In [1]: import numpy as np

In [2]: import numpy.linalg as la

In [3]: np.set_printoptions(precision=4, suppress=True, linewidth=140)

In [4]: Y = np.array([[2, 5, 1, 4, 5, 2, 5, 4, 0],
   ...:     [5, 2, 0, 4, 5, 2, 1, 2, 1],
   ...:     [4, 3, 1, 2, 4, 4, 5, 2, 4],
   ...:     [1, 4, 1, 1, 0, 5, 2, 0, 1],
   ...:     [5, 5, 2, 5, 0, 1, 3, 1, 1],
   ...:     [4, 2, 2, 4, 1, 3, 1, 5, 4],
   ...:     [0, 4, 5, 2, 5, 2, 1, 3, 2],
   ...:     [5, 4, 1, 1, 3, 3, 0, 5, 2],
   ...:     [4, 3, 4, 5, 4, 2, 5, 0, 0]])

In [5]: mat = np.triu(Y)

In [6]: mat
Out[6]: 
array([[2, 5, 1, 4, 5, 2, 5, 4, 0],
       [0, 2, 0, 4, 5, 2, 1, 2, 1],
       [0, 0, 1, 2, 4, 4, 5, 2, 4],
       [0, 0, 0, 1, 0, 5, 2, 0, 1],
       [0, 0, 0, 0, 0, 1, 3, 1, 1],
       [0, 0, 0, 0, 0, 3, 1, 5, 4],
       [0, 0, 0, 0, 0, 0, 1, 3, 2],
       [0, 0, 0, 0, 0, 0, 0, 5, 2],
       [0, 0, 0, 0, 0, 0, 0, 0, 0]])

In [7]: np.count_nonzero(mat)
Out[7]: np.int64(39)

In [8]: mat.sum(axis=0)
Out[8]: array([ 2,  7,  2, 11, 14, 17, 18, 22, 15])

In [9]: mat[:, 9]
IndexError: index 9 is out of bounds for axis 1 with size 9


In [10]: np.diff(mat, axis=0)
Out[10]: 
array([[-2, -3, -1,  0,  0,  0, -4, -2,  1],
       [ 0, -2,  1, -2, -1,  2,  4,  0,  3],
       [ 0,  0, -1, -1, -4,  1, -3, -2, -3],
       [ 0,  0,  0, -1,  0, -4,  1,  1,  0],
       [ 0,  0,  0,  0,  0,  2, -2,  4,  3],
       [ 0,  0,  0,  0,  0, -3,  0, -2, -2],
       [ 0,  0,  0,  0,  0,  0, -1,  2,  0],
       [ 0,  0,  0,  0,  0,  0,  0, -5, -2]])

In [11]: la.matrix_rank(mat)
Out[11]: np.int64(8)

In [12]: la.rank(mat)
AttributeError: module 'numpy.linalg' has no attribute 'rank'


In [13]: Uu, sv, Vh = la.svd(mat, full_matrices=False)

In [14]: np.cumsum(sv ** 2) / np.sum(sv ** 2)
Out[14]: array([0.6684, 0.836 , 0.9353, 0.9714, 0.9969, 0.9991, 0.9999, 1.    , 1.    ])

In [15]: np.abs(Vh[0])
Out[15]: array([0.0744, 0.2347, 0.0691, 0.3234, 0.4357, 0.3843, 0.4536, 0.4489, 0.292 ])

In [16]: np.abs(Uu[:, 0]).round(6).argmax()
Out[16]: np.int64(0)

In [17]: sv
Out[17]: array([16.1452,  8.0858,  6.2213,  3.7516,  3.1549,  0.9371,  0.5493,  0.2002,  0.    ])

In [18]: np.round(Uu.T @ Uu, 4) + 0
Out[18]: 
array([[1., 0., 0., 0., 0., 0., 0., 0., 0.],
       [0., 1., 0., 0., 0., 0., 0., 0., 0.],
       [0., 0., 1., 0., 0., 0., 0., 0., 0.],
       [0., 0., 0., 1., 0., 0., 0., 0., 0.],
       [0., 0., 0., 0., 1., 0., 0., 0., 0.],
       [0., 0., 0., 0., 0., 1., 0., 0., 0.],
       [0., 0., 0., 0., 0., 0., 1., 0., 0.],
       [0., 0., 0., 0., 0., 0., 0., 1., 0.],
       [0., 0., 0., 0., 0., 0., 0., 0., 1.]])

In [19]: theta = np.radians(45)

In [20]: Rm = np.eye(9)

In [21]: Rm[8, 8] = Rm[5, 5] = np.cos(theta)

In [22]: Rm[8, 5], Rm[5, 8] = -np.sin(theta), np.sin(theta)

In [23]: Rm
Out[23]: 
array([[ 1.    ,  0.    ,  0.    ,  0.    ,  0.    ,  0.    ,  0.    ,  0.    ,  0.    ],
       [ 0.    ,  1.    ,  0.    ,  0.    ,  0.    ,  0.    ,  0.    ,  0.    ,  0.    ],
       [ 0.    ,  0.    ,  1.    ,  0.    ,  0.    ,  0.    ,  0.    ,  0.    ,  0.    ],
       [ 0.    ,  0.    ,  0.    ,  1.    ,  0.    ,  0.    ,  0.    ,  0.    ,  0.    ],
       [ 0.    ,  0.    ,  0.    ,  0.    ,  1.    ,  0.    ,  0.    ,  0.    ,  0.    ],
       [ 0.    ,  0.    ,  0.    ,  0.    ,  0.    ,  0.7071,  0.    ,  0.    ,  0.7071],
       [ 0.    ,  0.    ,  0.    ,  0.    ,  0.    ,  0.    ,  1.    ,  0.    ,  0.    ],
       [ 0.    ,  0.    ,  0.    ,  0.    ,  0.    ,  0.    ,  0.    ,  1.    ,  0.    ],
       [ 0.    ,  0.    ,  0.    ,  0.    ,  0.    , -0.7071,  0.    ,  0.    ,  0.7071]])

In [24]: Y = mat @ Rm.T

In [25]: Y.round(4) + 0
Out[25]: 
array([[ 2.    ,  5.    ,  1.    ,  4.    ,  5.    ,  1.4142,  5.    ,  4.    , -1.4142],
       [ 0.    ,  2.    ,  0.    ,  4.    ,  5.    ,  2.1213,  1.    ,  2.    , -0.7071],
       [ 0.    ,  0.    ,  1.    ,  2.    ,  4.    ,  5.6569,  5.    ,  2.    ,  0.    ],
       [ 0.    ,  0.    ,  0.    ,  1.    ,  0.    ,  4.2426,  2.    ,  0.    , -2.8284],
       [ 0.    ,  0.    ,  0.    ,  0.    ,  0.    ,  1.4142,  3.    ,  1.    ,  0.    ],
       [ 0.    ,  0.    ,  0.    ,  0.    ,  0.    ,  4.9497,  1.    ,  5.    ,  0.7071],
       [ 0.    ,  0.    ,  0.    ,  0.    ,  0.    ,  1.4142,  1.    ,  3.    ,  1.4142],
       [ 0.    ,  0.    ,  0.    ,  0.    ,  0.    ,  1.4142,  0.    ,  5.    ,  1.4142],
       [ 0.    ,  0.    ,  0.    ,  0.    ,  0.    ,  0.    ,  0.    ,  0.    ,  0.    ]])

In [26]: la.svd(mat, compute_uv=False), la.svd(Y, compute_uv=False)
Out[26]: 
(array([16.1452,  8.0858,  6.2213,  3.7516,  3.1549,  0.9371,  0.5493,  0.2002,  0.    ]),
 array([16.1452,  8.0858,  6.2213,  3.7516,  3.1549,  0.9371,  0.5493,  0.2002,  0.    ]))

In [27]: np.abs(Y - mat).max(axis=0)
Out[27]: array([0.    , 0.    , 0.    , 0.    , 0.    , 1.9497, 0.    , 0.    , 4.    ])

In [28]: np.allclose(mat @ mat.T, Y @ Y.T)
Out[28]: True

In [29]: Z = np.array([[0, 1, -1, -2, 0, -1], [1, 1, 2, 1, -2, -1]])

In [30]: F = np.repeat(Z, 17 // 2, axis=0)

In [31]: rng = np.random.default_rng(49)

In [32]: F = F + 0.05 * rng.normal(size=F.shape)

In [33]: F
Out[33]: 
array([[ 0.0285,  1.0691, -0.9881, -2.076 ,  0.006 , -0.9945],
       [-0.0294,  0.9181, -1.0035, -2.0958, -0.0084, -1.0008],
       [ 0.1219,  1.0547, -0.9555, -1.9749, -0.0117, -1.0142],
       [-0.0273,  1.0408, -0.9301, -2.0158, -0.0044, -0.9636],
       [ 0.0728,  1.0764, -0.8899, -1.9637,  0.0393, -0.9364],
       [-0.0357,  1.0422, -0.9928, -1.9532, -0.0014, -0.9959],
       [-0.0295,  1.0614, -0.9632, -1.964 , -0.0385, -0.9986],
       [ 0.0636,  1.0815, -0.9534, -2.021 ,  0.0444, -0.9464],
       [ 0.9757,  0.9974,  2.0286,  1.0622, -1.9921, -1.0751],
       [ 0.9875,  1.0474,  1.9906,  0.9797, -2.0323, -1.0213],
       [ 0.9867,  1.0205,  1.9298,  0.93  , -2.0751, -0.9827],
       [ 0.9992,  0.9578,  2.058 ,  1.0564, -1.961 , -0.9893],
       [ 0.9166,  1.0443,  2.0394,  0.9803, -2.0499, -0.9526],
       [ 1.0014,  1.0918,  1.9494,  0.9875, -2.0083, -1.0082],
       [ 0.9891,  0.9868,  1.9681,  0.8582, -1.9949, -0.979 ],
       [ 1.0167,  0.9523,  2.0384,  1.1063, -1.9321, -1.0574]])

In [34]: labels = F[:, 3] > np.median(F[:, 3])

In [35]: r0 = F[labels].mean(axis=0) - F[~labels].mean(axis=0)

In [36]: ((F - F.mean(axis=0)) @ r0 > 0).astype(int)
Out[36]: array([0, 0, 0, 0, 0, 0, 0, 0, 1, 1, 1, 1, 1, 1, 1, 1])

In [37]: labels.astype(int)
Out[37]: array([0, 0, 0, 0, 0, 0, 0, 0, 1, 1, 1, 1, 1, 1, 1, 1])

In [38]: r0
Out[38]: array([ 0.9635, -0.0308,  2.9598,  3.0031, -2.0089, -0.0269])

In [39]: Y = np.array([[6, 4], [-8, 0], [-7, 0], [6, 5], [-6, -8], [3, 7]])

In [40]: np.einsum("ij->j", F)
Out[40]: array([  8.0377,  16.4426,   8.3257,  -8.1038, -16.0203, -15.9159])

In [41]: la.matrix_rank(np.vstack([F, Y.T]))
Out[41]: np.int64(6)

In [42]: E = np.load("case3.npy")

In [43]: E
Out[43]: 
array([[-12,  -2,  11,  -6,   4,  -6],
       [ -6,   7,   2,  -3,   3,  -6],
       [  0,   0,   0,   0,   0,   0],
       [  0,   0,   0,   0,   0,   0],
       [  0,   0,   0,   0,   0,   0],
       [ -6,   7,   2,  -3,   3,  -6],
       [  6,   7,  -6,  -9,  22, -18],
       [  5,   0,  -1,  -7,   6,  -4],
       [  0,   0,   0,   0,   0,   0],
       [  3,   8,  -9,  -5,   8,   6],
       [  9,   6, -12,   2,  12,   2],
       [ -3,  15,  -7,  -8,  11,   0],
       [ -6,  -9,   9,  -3,   1,   0],
       [  5,   0,  -1,  -7,   6,  -4],
       [ -1,   7,   1, -10,   9, -10],
       [  5,   0,  -1,  -7,   6,  -4],
       [  8,   8, -10, -12,  14,   2],
       [  5, -11,   5,  -3,  11,  -8],
       [  6,  -2,  -3,   7,   4,  -4],
       [ -6,  -9,   9,  -3,   1,   0],
       [  6,  -2,  -3,   7,   4,  -4],
       [  5,   0,  -1,  -7,   6,  -4],
       [  5,   0,  -1,  -7,   6,  -4],
       [ -6,   7,   2,  -3,   3,  -6],
       [ -1,  -9,   8, -10,   7,  -4]])

In [44]: r0 = np.array([1, -1, -2])

In [45]: np.polyval(r0, F[1])
Out[45]: array([-1.9697, -2.0752,  0.0105,  4.4882, -1.9915,  0.0024])

In [46]: np.cross(F[1, :3], F[0, :3])
Out[46]: array([ 0.1657, -0.0577, -0.0576])

In [47]: Y = np.c_[E[:, :2] @ np.array([[4, 4], [0, -2]]), np.array([9, 4, 2, 0, 3, 6, 7, 2, 2, 5, 1, 4, 2, 7, 4, 2, 4, 8, 4, 0, 1, 4, 3, 2, 2])]

In [48]: Y
Out[48]: 
array([[-48, -44,   9],
       [-24, -38,   4],
       [  0,   0,   2],
       [  0,   0,   0],
       [  0,   0,   3],
       [-24, -38,   6],
       [ 24,  10,   7],
       [ 20,  20,   2],
       [  0,   0,   2],
       [ 12,  -4,   5],
       [ 36,  24,   1],
       [-12, -42,   4],
       [-24,  -6,   2],
       [ 20,  20,   7],
       [ -4, -18,   4],
       [ 20,  20,   2],
       [ 32,  16,   4],
       [ 20,  42,   8],
       [ 24,  28,   4],
       [-24,  -6,   0],
       [ 24,  28,   1],
       [ 20,  20,   4],
       [ 20,  20,   3],
       [-24, -38,   2],
       [ -4,  14,   2]])

In [49]: np.round(la.lstsq(E, Y[:, 0])[0], 4) + 0
Out[49]: array([4., 0., 0., 0., 0., 0.])

In [50]: la.norm(la.qr(E)[0].T @ Y, axis=0) ** 2 / ((Y ** 2).sum(axis=0) + 1e-12)
Out[50]: array([1.    , 1.    , 0.7747])

In [51]: la.matrix_rank(Y)
Out[51]: np.int64(3)

In [52]: np.round(la.norm(Y - E @ la.lstsq(E, Y)[0], axis=0), 4) + 0
Out[52]: array([ 0.    ,  0.    , 10.0474])

In [53]: A = np.load("a.npy")

In [54]: A
Out[54]: 
array([[0.6   , 0.2   , 0.2   ],
       [0.3333, 0.4444, 0.2222],
       [0.5   , 0.    , 0.5   ]])

In [55]: # row-stochastic, so 1 is an eigenvalue

In [56]: Y = np.array([[1, 2], [1, 1]])

In [57]: Z = np.kron(Y, A)

In [58]: Z.shape
Out[58]: (6, 6)

In [59]: la.matrix_rank(Z)
Out[59]: np.int64(6)

In [60]: Z
Out[60]: 
array([[0.6   , 0.2   , 0.2   , 1.2   , 0.4   , 0.4   ],
       [0.3333, 0.4444, 0.2222, 0.6667, 0.8889, 0.4444],
       [0.5   , 0.    , 0.5   , 1.    , 0.    , 1.    ],
       [0.6   , 0.2   , 0.2   , 0.6   , 0.2   , 0.2   ],
       [0.3333, 0.4444, 0.2222, 0.3333, 0.4444, 0.2222],
       [0.5   , 0.    , 0.5   , 0.5   , 0.    , 0.5   ]])

In [61]: labels = rng.permutation(3)

In [62]: labels
Out[62]: array([0, 2, 1])

In [63]: Y = A[labels][:, labels]

In [64]: round(np.trace(Y), 4)
Out[64]: np.float64(1.5444)

In [65]: round(la.det(Y), 4), round(la.det(A[labels]), 4)
Out[65]: (np.float64(0.0778), np.float64(-0.0778))

In [66]: W0 = np.load("layer5.npy")

In [67]: W0
Out[67]: 
array([[ 3,  0,  9,  0,  6,  6,  9,  9,  3],
       [ 2,  0,  6,  0,  4,  4,  6,  6,  2],
       [ 3,  0,  9,  0,  6,  6,  9,  9,  3],
       [ 3,  0,  9,  0,  6,  6,  9,  9,  3],
       [-3,  0, -9,  0, -6, -6, -9, -9, -3],
       [ 2,  0,  6,  0,  4,  4,  6,  6,  2],
       [ 1,  0,  3,  0,  2,  2,  3,  3,  1]])

In [68]: gram = W0.T @ W0

In [69]: la.matrix_rank(gram)
Out[69]: np.int64(1)

In [70]: np.round(la.eigvalsh(gram)[::-1], 4) + 0
Out[70]: array([1665.,    0.,    0.,    0.,    0.,    0.,    0.,    0.,    0.])

In [71]: np.trace(gram), (W0 ** 2).sum()
Out[71]: (np.int64(1665), np.int64(1665))

In [72]: np.allclose(gram, gram.T)
Out[72]: True

In [73]: A.mean(axis=0)
Out[73]: array([0.4778, 0.2148, 0.3074])

In [74]: A - A[0]
Out[74]: 
array([[ 0.    ,  0.    ,  0.    ],
       [-0.2667,  0.2444,  0.0222],
       [-0.1   , -0.2   ,  0.3   ]])

In [75]: np.round(la.norm(A), 4)
Out[75]: np.float64(1.1393)

In [76]: A.sum(axis=0)
Out[76]: array([1.4333, 0.6444, 0.9222])

In [77]: np.abs(A).max()
Out[77]: np.float64(0.6)

In [78]: np.count_nonzero(A)
Out[78]: np.int64(8)

In [79]: la.matrix_rank(A)
Out[79]: np.int64(3)

In [80]: Uu, sv, Vh = la.svd(W0)

In [81]: V = Vh[:(sv > 1e-8).sum()]

In [82]: vec = W0[1] + 5 * W0[3] + rng.integers(2) * np.eye(9)[2]

In [83]: vec
Out[83]: array([17.,  0., 51.,  0., 34., 34., 51., 51., 17.])

In [84]: np.diag(V.T @ V)
Out[84]: array([0.027 , 0.    , 0.2432, 0.    , 0.1081, 0.1081, 0.2432, 0.2432, 0.027 ])

In [85]: V.T @ V
Out[85]: 
array([[0.027 , 0.    , 0.0811, 0.    , 0.0541, 0.0541, 0.0811, 0.0811, 0.027 ],
       [0.    , 0.    , 0.    , 0.    , 0.    , 0.    , 0.    , 0.    , 0.    ],
       [0.0811, 0.    , 0.2432, 0.    , 0.1622, 0.1622, 0.2432, 0.2432, 0.0811],
       [0.    , 0.    , 0.    , 0.    , 0.    , 0.    , 0.    , 0.    , 0.    ],
       [0.0541, 0.    , 0.1622, 0.    , 0.1081, 0.1081, 0.1622, 0.1622, 0.0541],
       [0.0541, 0.    , 0.1622, 0.    , 0.1081, 0.1081, 0.1622, 0.1622, 0.0541],
       [0.0811, 0.    , 0.2432, 0.    , 0.1622, 0.1622, 0.2432, 0.2432, 0.0811],
       [0.0811, 0.    , 0.2432, 0.    , 0.1622, 0.1622, 0.2432, 0.2432, 0.0811],
       [0.027 , 0.    , 0.0811, 0.    , 0.0541, 0.0541, 0.0811, 0.0811, 0.027 ]])

In [86]: np.allclose(V.T @ V @ vec, vec)
Out[86]: True
